% python3 -q
>>> import numpy as np
>>> import numpy.linalg as la
>>> np.set_printoptions(precision=4, suppress=True, linewidth=120)
>>> rnd = lambda a: np.round(a, 4) + 0
>>> B = np.array([[3, 1, 3], [-1, 4, 3], [-1, 2, -3], [3, 0, 1], [-4, -4, 3]])
>>> cent = np.array([[-2, -4, -5, 1, -3], [1, -3, 3, 0, 2], [4, 1, -1, 1, -4]])
>>> mat = B @ cent
>>> mat
array([[  7, -12, -15,   6, -19],
       [ 18,  -5,  14,   2,  -1],
       [ -8,  -5,  14,  -4,  19],
       [ -2, -11, -16,   4, -13],
       [ 16,  31,   5,  -1,  -8]])
>>> gram = mat.T @ mat
>>> np.diag(gram)
array([ 697, 1276,  898,   73,  956])
>>> rnd(la.svd(mat, compute_uv=False) ** 2)
array([1857.0546, 1509.0889,  533.8564,    0.    ,    0.    ])
>>> rnd(la.eigvalsh(gram)[::-1])
array([1857.0546, 1509.0889,  533.8564,    0.    ,    0.    ])
>>> (mat @ mat.T).shape
(5, 5)
>>> gram
array([[ 697,  384,  147,   86, -405],
       [ 384, 1276,  371, -137,   33],
       [ 147,  371,  898, -187,  705],
       [  86, -137, -187,   73, -236],
       [-405,   33,  705, -236,  956]])
>>> np.allclose(gram, gram.T)
True
>>> rnd(mat @ la.pinv(mat) @ mat)
array([[  7., -12., -15.,   6., -19.],
       [ 18.,  -5.,  14.,   2.,  -1.],
       [ -8.,  -5.,  14.,  -4.,  19.],
       [ -2., -11., -16.,   4., -13.],
       [ 16.,  31.,   5.,  -1.,  -8.]])
>>> np.allclose(mat[:-1].T @ la.lstsq(mat[:-1].T, mat[-1])[0], mat[-1])
True
>>> np.abs(np.diag(la.qr(mat)[1])) > 1e-9
array([ True,  True,  True, False, False])
>>> np.unique(mat.round(6), axis=0).shape
(5, 5)
>>> t = np.radians(135)
>>> r_ = np.eye(5)
>>> r_[1, 1] = r_[3, 3] = np.cos(t)
>>> r_[1, 3], r_[3, 1] = -np.sin(t), np.sin(t)
>>> rnd(r_)
array([[ 1.    ,  0.    ,  0.    ,  0.    ,  0.    ],
       [ 0.    , -0.7071,  0.    , -0.7071,  0.    ],
       [ 0.    ,  0.    ,  1.    ,  0.    ,  0.    ],
       [ 0.    ,  0.7071,  0.    , -0.7071,  0.    ],
       [ 0.    ,  0.    ,  0.    ,  0.    ,  1.    ]])
>>> B = mat @ r_.T
>>> np.allclose(mat @ mat.T, B @ B.T)
True
>>> rnd(np.abs(B - mat).max(axis=0))
array([ 0.    , 52.2132,  0.    , 23.6274,  0.    ])
>>> rng = np.random.default_rng(111346)
>>> z = rng.permutation(5)
>>> z
array([1, 3, 4, 2, 0])
>>> B = mat[z][:, z]
>>> rnd(la.det(B)), rnd(la.det(mat[z]))
(np.float64(0.0), np.float64(0.0))
>>> left, s, VT = la.svd(mat)
>>> V = VT[:(s > 1e-8).sum()]
>>> x0 = mat[2] + 2 * mat[1] + rng.integers(2) * np.eye(5)[0]
>>> x0
array([ 29., -15.,  42.,   0.,  17.])
>>> la.matrix_rank(np.vstack([mat, x0]))
np.int64(4)
>>> np.allclose(V.T @ V @ x0, x0)
False
>>> rnd(la.norm(x0 - V.T @ V @ x0))
np.float64(0.5068)
>>> B = np.array([[8, 6], [7, 2]])
>>> cent = np.array([[6, -2], [-6, 3]])
>>> A = np.kron(B, cent)
>>> A
array([[ 48, -16,  36, -12],
       [-48,  24, -36,  18],
       [ 42, -14,  12,  -4],
       [-42,  21, -12,   6]])
>>> u = np.array([1, -1, 1, -1])
>>> B = A + np.outer(u, np.eye(4)[3])
>>> rnd(la.det(B) / la.det(A)), rnd(1 + la.solve(A, u)[3])
(np.float64(1.0), np.float64(1.0))
>>> la.matrix_rank(B - A)
np.int64(1)
>>> proj = np.triu(np.array([[-2, -2, -1, -1], [1, 1, 2, 0], [0, -2, 3, 2], [-3, 1, -3, 0]]), 1) + np.eye(4)
>>> B = proj @ A @ la.inv(proj)
>>> np.trace(B), np.trace(A)
(np.float64(90.0), np.int64(90))
>>> proj @ A - A @ proj
array([[  96.,   41.,  152.,  -62.],
       [  84., -124.,  -72.,   16.],
       [ -84.,  126.,   46.,   30.],
       [   0.,  -84.,  -84.,  -18.]])
>>> B
array([[ 144.,  217., -182.,  458.],
       [  36.,   68., -112.,  270.],
       [ -42.,  -56.,   58., -150.],
       [ -42.,  -63.,   72., -180.]])
>>> B = np.array([[1, 0], [3, -3]])
>>> F = B + B.T
>>> F
array([[ 2,  3],
       [ 3, -6]])
>>> rnd(la.det(F))
np.float64(-21.0)
>>> rnd(np.sort(np.abs(la.eigvals(F))))
array([3., 7.])
>>> np.allclose(F, F.T)
True
>>> la.matrix_power(F, 4)
array([[ 313, -696],
       [-696, 2169]])
>>> np.trace(F)
np.int64(-4)
>>> F @ F
array([[ 13, -12],
       [-12,  45]])
>>> B = np.array([[-3, -3], [3, 3]])
>>> np.einsum("ik,kj->ij", F, B)
array([[  3,   3],
       [-27, -27]])
>>> la.matrix_rank(F @ B)
np.int64(1)
>>> np.vstack([F, B.T]).shape
(4, 2)
>>> F @ B
array([[  3,   3],
       [-27, -27]])
>>> np.einsum("ij->j", F)
array([ 5, -3])
>>> B.T @ F.T
array([[  3, -27],
       [  3, -27]])
>>> np.einsum("ik,kj->ji", F, B)
array([[  3, -27],
       [  3, -27]])
>>> vals, V = la.eig(F)
>>> rnd(np.sort(la.eigvals(la.inv(F))))
array([-0.1429,  0.3333])
>>> rnd(np.sort(la.eigvals(F @ F)))
array([ 9., 49.])
>>> vals
array([ 3., -7.])
>>> vals, V = la.eigh(F)
>>> x0 = np.array([-1, -1])
>>> x0 @ F @ x0
np.int64(2)
>>> np.abs(F).sum(axis=1).max(), np.abs(vals).max()
(np.int64(9), np.float64(7.0))
>>> [round(float(x), 4) for x in la.svd(mat, compute_uv=False)[:3]]
[43.0936, 38.847, 23.1053]
>>> la.matrix_rank(mat, rtol=0.1)
np.int64(3)
>>> X = np.load("mat.npy")
>>> X
array([[16, 32,  4],
       [32, 64,  8],
       [ 4,  8,  1]])
>>> B = np.array([[-2, 2], [-1, 1], [0, 2]])
>>> X @ B
array([[ -64,   72],
       [-128,  144],
       [ -16,   18]])
>>> np.einsum("ik,kj->ij", X, B)
array([[ -64,   72],
       [-128,  144],
       [ -16,   18]])
>>> la.matrix_rank(X @ B)
np.int64(1)
>>> B = X / la.norm(X, axis=1, keepdims=True)
>>> gram = B @ B.T
>>> (gram - 2 * np.eye(3)).round(6).argmax(axis=1)
array([1, 0, 0])
>>> rnd(np.degrees(np.arccos(np.clip(gram[1, 0], -1, 1))))
np.float64(0.0)
>>> np.argwhere(np.triu(np.abs(gram) > 0.95, 1))
array([[0, 1],
       [0, 2],
       [1, 2]])
>>> rnd(gram)
array([[1., 1., 1.],
       [1., 1., 1.],
       [1., 1., 1.]])
>>> rnd(la.norm(B, axis=1))
array([1., 1., 1.])
>>> (np.abs(gram) > 0.9).astype(int)
array([[1, 1, 1],
       [1, 1, 1],
       [1, 1, 1]])
>>> rnd(gram[1])
array([1., 1., 1.])
>>> vals, V = la.eigh(X)
>>> rnd(V.T @ X @ V)
array([[ 0.,  0.,  0.],
       [ 0.,  0.,  0.],
       [ 0.,  0., 81.]])
>>> vals, V = la.eig(A)
>>> rnd(np.sort(la.eigvals(A @ A)))
array([    2.4109,    77.5023,   314.0035, 10094.0833])
>>> rnd(np.prod(vals))
np.float64(24336.0)
>>> K = np.array([[0, 0, 1, 0], [0, 0, 1, 0], [1, 1, 0, 0], [0, 0, 0, 0]])
>>> vals, V = la.eigh(K)
>>> x0 = np.array([-2, -2, 1, -2])
>>> rnd(la.eigvalsh(K[1:, 1:]))
array([-1.,  0.,  1.])
>>> rnd(V * np.abs(vals) @ V.T)
array([[0.7071, 0.7071, 0.    , 0.    ],
       [0.7071, 0.7071, 0.    , 0.    ],
       [0.    , 0.    , 1.4142, 0.    ],
       [0.    , 0.    , 0.    , 0.    ]])
>>> (np.sign(V[:, -1].round(6)) == np.sign(V[0, -1].round(6))).astype(int)
array([1, 1, 1, 0])
>>> rnd(x0 @ K @ x0 / (x0 @ x0)), rnd(vals[0]), rnd(vals[-1])
(np.float64(-0.6154), np.float64(-1.4142), np.float64(1.4142))
>>> np.trace(K)
np.int64(0)
>>> rnd(la.det(K))
np.float64(0.0)
>>> (K + K.T) / 2
array([[0., 0., 1., 0.],
       [0., 0., 1., 0.],
       [1., 1., 0., 0.],
       [0., 0., 0., 0.]])
>>> K @ K
array([[1, 1, 0, 0],
       [1, 1, 0, 0],
       [0, 0, 2, 0],
       [0, 0, 0, 0]])
>>> rnd(np.abs(la.eigvals(K)).max())
np.float64(1.4142)
>>> (K - K.T) / 2
array([[0., 0., 0., 0.],
       [0., 0., 0., 0.],
       [0., 0., 0., 0.],
       [0., 0., 0., 0.]])
>>> left, s, VT = la.svd(K)
>>> rnd(s)
array([1.4142, 1.4142, 0.    , 0.    ])
>>> np.argmax(s[:-1] / (s[1:] + 1e-6)) + 1
np.int64(2)
>>> B = left[:, :2] @ np.diag(s[:2]) @ VT[:2]
>>> rnd(la.norm(K - B, 2)), s[2]
(np.float64(0.0), np.float64(-0.0))
>>> B
array([[0., 0., 1., 0.],
       [0., 0., 1., 0.],
       [1., 1., 0., 0.],
       [0., 0., 0., 0.]])
>>> la.matrix_rank(K, rtol=0.05)
np.int64(2)
>>> np.abs(K - B).max()
np.float64(0.0)
>>> rnd(la.norm(K, 2) / la.norm(K))
np.float64(0.7071)
>>> la.cond(K) > 100
np.True_
>>> [round(float(x), 4) for x in la.svd(K, compute_uv=False)[:3]]
[1.4142, 1.4142, 0.0]
>>> E = np.loadtxt("arr.csv", delimiter=",")
>>> E
array([[ -3.5054,   0.2424,  -3.8723,  -1.4152,  -4.3309],
       [ -1.2325,   0.2579,  -3.4801,  -1.4639,  -2.4707],
       [  0.5283,   0.148 ,  -3.0209,  -0.3322,   0.2604],
       [ -0.5189,   0.0507,  -3.8516,  -1.0066,  -2.6254],
       [ -3.2652,  -0.5947,  -3.0963,  -1.6224, -11.1911],
       [  0.076 ,  -0.0618,  -4.6941,  -1.3767,  -3.9032],
       [ -2.7735,  -0.487 ,  -1.4254,  -0.5154,  -7.1079],
       [ -2.9423,  -0.589 ,  -1.2765,  -1.423 , -10.4434],
       [ -1.5645,   0.4379,  -5.5199,  -2.4243,  -4.4666],
       [ -0.6879,   0.35  ,  -6.5002,  -1.823 ,  -2.2518],
       [ -2.0873,  -0.5249,  -0.679 ,  -1.3295,  -8.8118],
       [ -0.8911,   0.1693,  -1.3823,  -0.5461,  -0.6236],
       [ -0.6696,  -0.1496,  -3.5715,  -1.2411,  -4.8395],
       [ -0.8602,  -0.6021,  -4.2241,  -1.1222,  -8.7074],
       [ -1.2824,   0.7539,  -6.2835,  -1.9761,  -0.0832],
       [  0.5566,  -0.0758,  -0.8112,  -0.3506,  -1.3012],
       [ -3.1001,  -0.4291,  -3.536 ,  -1.34  ,  -8.9354],
       [ -0.6865,   0.0391,  -3.7858,  -2.0084,  -6.0671],
       [  1.9326,  -0.1107,  -2.7849,  -0.6927,  -1.582 ],
       [ -2.3134,   0.1899,  -5.7661,  -1.849 ,  -4.7018],
       [ -2.6579,   0.252 ,  -7.861 ,  -2.6702,  -6.6674],
       [ -0.9822,   0.1956,  -3.167 ,  -0.7666,  -1.2958],
       [  1.2187,  -0.0594,  -3.7686,  -0.5645,  -1.1425],
       [ -1.2991,  -0.0925,  -4.2212,  -0.3927,  -3.0075],
       [ -2.3785,  -0.8707,  -1.7592,  -1.0497, -10.4722],
       [ -3.258 ,  -0.5444,  -3.1008,  -1.5943, -11.1288],
       [ -1.0995,  -0.4731,   0.1188,  -0.4667,  -5.9627],
       [ -5.5908,  -0.1386,  -4.8598,  -2.507 , -11.0405]])
>>> x0 = np.array([-3, 3, 2, 1, 0])
>>> rhs = E @ x0
>>> c, lr = np.zeros(5), 1 / la.norm(E, 2) ** 2
>>> for i in range(25):
...     c -= lr * E.T @ (E @ c - rhs)
...     if i % 5 == 0: print(i, round(la.norm(E @ c - rhs), 4))
... 
0 29.0936
5 19.5314
10 15.4752
15 13.3861
20 11.9549
>>> rnd(c)
array([-1.3103, -0.0214,  1.8008,  0.2894, -0.1784])
>>> rnd(la.cond(E))
np.float64(216.8886)
